In [1]: import numpy as np

In [2]: import numpy.linalg as la

In [3]: np.set_printoptions(suppress=True, linewidth=200)

In [4]: arr = np.loadtxt("m.csv", delimiter=",")

In [5]: arr
Out[5]: 
array([[-13.241,   4.074,   4.506,  -7.133],
       [ -1.447,   0.723,  -4.505,  -2.142],
       [  3.046,  -1.103,  -4.182,  -4.113],
       [ -0.817,   5.329,  -3.237, -19.561],
       [ -3.764,   4.644,   1.872,  -1.081],
       [  0.57 ,   3.267,   7.408,   2.03 ],
       [  0.175,   0.8  ,  -2.89 , -15.282],
       [ -2.278,  -2.903,   0.985,  -1.476],
       [ -0.155,   2.879,   1.998,   0.524],
       [  0.807,  -3.152,  -0.971,   1.371],
       [ -2.41 , -13.449,  -0.967,   5.428],
       [ -0.637,   5.858,  -2.349,  -0.371],
       [  4.496,  -8.663,  -3.705,   6.14 ]])

In [6]: rng = np.random.default_rng(7472)

In [7]: other = arr + rng.integers(-2, 3, (13, 3)) @ rng.integers(-2, 3, (3, 4))

In [8]: other.round(3)
Out[8]: 
array([[-16.241,  -3.926,  10.506,   2.867],
       [ -1.447,   1.723,  -7.505,  -4.142],
       [  1.046,   2.897,  -7.182, -10.113],
       [  6.183,   9.329,  -1.237, -21.561],
       [ -7.764,  -5.356,   7.872,  10.919],
       [ -0.43 ,   2.267,   4.408,   2.03 ],
       [ -5.825,  -1.2  ,  -4.89 , -15.282],
       [  1.722,   7.097,  -5.015, -13.476],
       [ -2.155,   4.879,  -2.002,  -3.476],
       [ -4.193,  -5.152,  -3.971,   1.371],
       [ -4.41 , -13.449,  -5.967,   3.428],
       [ -1.637,   8.858,  -3.349,  -4.371],
       [  5.496, -10.663,   1.295,  10.14 ]])

In [9]: print(la.matrix_rank(other - arr, tol=1e-8))
3

In [10]: np.round(other - arr, 3)
Out[10]: 
array([[ -3.,  -8.,   6.,  10.],
       [  0.,   1.,  -3.,  -2.],
       [ -2.,   4.,  -3.,  -6.],
       [  7.,   4.,   2.,  -2.],
       [ -4., -10.,   6.,  12.],
       [ -1.,  -1.,  -3.,   0.],
       [ -6.,  -2.,  -2.,   0.],
       [  4.,  10.,  -6., -12.],
       [ -2.,   2.,  -4.,  -4.],
       [ -5.,  -2.,  -3.,   0.],
       [ -2.,   0.,  -5.,  -2.],
       [ -1.,   3.,  -1.,  -4.],
       [  1.,  -2.,   5.,   4.]])

In [11]: W1 = np.array([[8, 1, 3, 4], [6, 6, 8, 3], [9, 7, 9, 8], [0, 7, 7, 3]])

In [12]: c = np.array([0, 1, 1, 3])

In [13]: H = np.maximum(arr @ W1 + c, 0)

In [14]: np.round((H > 0).mean(axis=0), 3)
Out[14]: array([0.308, 0.308, 0.308, 0.231])

In [15]: cent = np.array([[4, 1, 1], [4, 1, 2], [5, 1, 5], [2, 1, 2]])

In [16]: (H @ cent).round(6).argmax(axis=1)
Out[16]: array([0, 0, 0, 0, 0, 0, 0, 0, 0, 0, 0, 0, 0])

In [17]: W1 @ cent
Out[17]: 
array([[ 59,  16,  33],
       [ 94,  23,  64],
       [125,  33,  84],
       [ 69,  17,  55]])
